$ python -q
>>> import numpy as np
>>> np.set_printoptions(precision=2, suppress=True, linewidth=200)
>>> rnd = lambda a: np.round(a, 2) + 0
>>> A = np.loadtxt("w.csv", delimiter=",")
>>> A
array([[ 0., -3., -1.],
       [ 3.,  0.,  0.],
       [ 1.,  0.,  0.]])
>>> rk = np.linalg.matrix_rank(A)
>>> rk
np.int64(2)
>>> null = np.linalg.svd(A)[2][rk:].T
>>> [int(np.linalg.matrix_rank(A[:, :j + 1])) for j in range(3)]
[1, 2, 2]
>>> rnd(null[:, 0] / null[np.abs(null[:, 0]).round(6).argmax(), 0])
array([ 0.  , -0.33,  1.  ])
>>> rnd(A @ null)
array([[0.],
       [0.],
       [0.]])
>>> [int(np.linalg.matrix_rank(A[:i])) for i in range(1, len(A) + 1)]
[1, 2, 2]
>>> [int(np.linalg.matrix_rank(np.delete(A, i, axis=0))) for i in range(3)]
[1, 2, 2]
>>> A2 = A / np.linalg.norm(A, axis=1, keepdims=True)
>>> G = A2 @ A2.T
>>> (G - 2 * np.eye(3)).round(6).argmax(axis=1)
array([1, 2, 1])
>>> rnd(np.linalg.norm(A2, axis=1))
array([1., 1., 1.])
>>> (A - A.T) / 2
array([[ 0., -3., -1.],
       [ 3.,  0.,  0.],
       [ 1.,  0.,  0.]])
>>> print(np.allclose(A @ A.T, A.T @ A))
True
>>> rnd(np.abs(np.linalg.eigvals(A)).max())
np.float64(3.16)
>>> F = np.load("layer19.npy")
>>> F
array([[ 1.18, -0.21, -0.2 ],
       [ 5.15, -0.54, -0.68],
       [-0.81,  0.7 ,  0.4 ],
       [ 1.52,  1.97,  0.71],
       [ 2.44,  0.09, -0.35],
       [ 3.24, -1.64, -0.93],
       [-0.13,  1.92,  0.71],
       [ 1.76, -0.19, -0.22],
       [-3.67,  0.04,  0.31],
       [ 3.34, -1.63, -1.04],
       [ 0.35,  0.57,  0.13],
       [ 0.06, -0.29, -0.06],
       [ 4.04, -0.64, -0.71],
       [-4.76,  1.08,  0.95],
       [-0.2 , -1.54, -0.52],
       [-0.73, -1.21, -0.36],
       [-2.95,  0.35,  0.46],
       [-1.67,  1.58,  0.9 ],
       [-0.5 ,  2.59,  0.92],
       [-1.41, -3.07, -1.26],
       [-0.92, -0.84, -0.16],
       [-1.5 , -1.98, -0.71],
       [-0.12, -1.71, -0.69],
       [-3.62, -0.06,  0.54],
       [-2.31,  1.31,  0.54],
       [-2.86,  1.23,  0.99]])
>>> G = np.cov(F, rowvar=False)
>>> rnd(F.std(axis=0))
array([2.46, 1.37, 0.67])
>>> np.argwhere(np.triu(np.abs(np.corrcoef(F.T)) > 0.8, 1))
array([[1, 2]])
>>> print(np.argsort(-F.std(axis=0).round(6), kind="stable"))
[0 1 2]
>>> rnd(np.corrcoef(F.T))
array([[ 1.  , -0.25, -0.59],
       [-0.25,  1.  ,  0.91],
       [-0.59,  0.91,  1.  ]])
>>> rnd(np.corrcoef(F[:, 0], F[:, 1])[0, 1])
np.float64(-0.25)
>>> data = np.array([[0.0, -1.0], [-1.0, 0.0]])
>>> (data - data.T) / 2
array([[0., 0.],
       [0., 0.]])
>>> np.allclose(data @ data.T, data.T @ data)
True
>>> (data + data.T) / 2
array([[ 0., -1.],
       [-1.,  0.]])
>>> rnd(np.linalg.matrix_power(data, 3))
array([[ 0., -1.],
       [-1.,  0.]])
>>> rnd(np.abs(np.linalg.eigvals(data)).max())
np.float64(1.0)
>>> P = np.triu(np.array([[-5, 4], [1, -3]]), 1) + np.eye(2)
>>> A2 = P @ data @ np.linalg.inv(P)
>>> np.linalg.matrix_rank(A2)
np.int64(2)
>>> np.poly(A2)
array([ 1.,  0., -1.])
>>> rnd(np.linalg.eigvalsh(data).min())
np.float64(-1.0)
>>> [round(float(np.linalg.det(data[:i, :i])), 2) + 0 for i in range(1, 3)]
[0.0, -1.0]
>>> print(np.all(np.linalg.eigvalsh(data) > 0))
False
>>> M = np.loadtxt("sample4.csv", delimiter=",")
>>> M
array([[0., 2., 5.],
       [0., 0., 5.],
       [0., 0., 0.]])
>>> left, sig, Vt = np.linalg.svd(M)
>>> evecs = Vt[:(sig > 1e-8).sum()]
>>> rng = np.random.default_rng(19)
>>> x = M[1] + 3 * M[0] + rng.integers(2) * np.eye(3)[0]
>>> x
array([ 1.,  6., 20.])
>>> rnd(np.linalg.norm(x - evecs.T @ evecs @ x))
np.float64(1.0)
>>> np.allclose(evecs.T @ evecs @ x, x)
False
>>> np.linalg.matrix_rank(np.vstack([M, x]))
np.int64(3)
>>> np.unique(M.round(6), axis=0).shape
(3, 3)
>>> np.abs(np.diag(np.linalg.qr(M)[1])) > 1e-9
array([False, False, False])
>>> J = np.array([[1, 3, 1, 5, 3],
...     [-3, -1, -3, -4, 1],
...     [-1, -5, 3, 4, 3],
...     [2, -2, 5, -2, -3]])
>>> J[0] = J[1]
>>> print(J)
[[-3 -1 -3 -4  1]
 [-3 -1 -3 -4  1]
 [-1 -5  3  4  3]
 [ 2 -2  5 -2 -3]]
>>> A2 = np.array([[0, -3, -3], [-1, 3, -2], [3, 2, 2], [3, 2, 0], [-1, 2, -1]])
>>> print(np.einsum("ij,ij->i", J, J))
[36 36 60 46]
>>> J @ A2
array([[-21,  -6,   4],
       [-21,  -6,   4],
       [ 23,   8,  16],
       [ 14, -12,  11]])
>>> np.linalg.matrix_rank(J @ A2)
np.int64(3)
>>> A2.T @ J.T
array([[-21, -21,  23,  14],
       [ -6,  -6,   8, -12],
       [  4,   4,  16,  11]])
>>> np.vstack([J, A2.T]).shape
(7, 5)
>>> np.einsum("ik,kj->ij", J, A2)
array([[-21,  -6,   4],
       [-21,  -6,   4],
       [ 23,   8,  16],
       [ 14, -12,  11]])
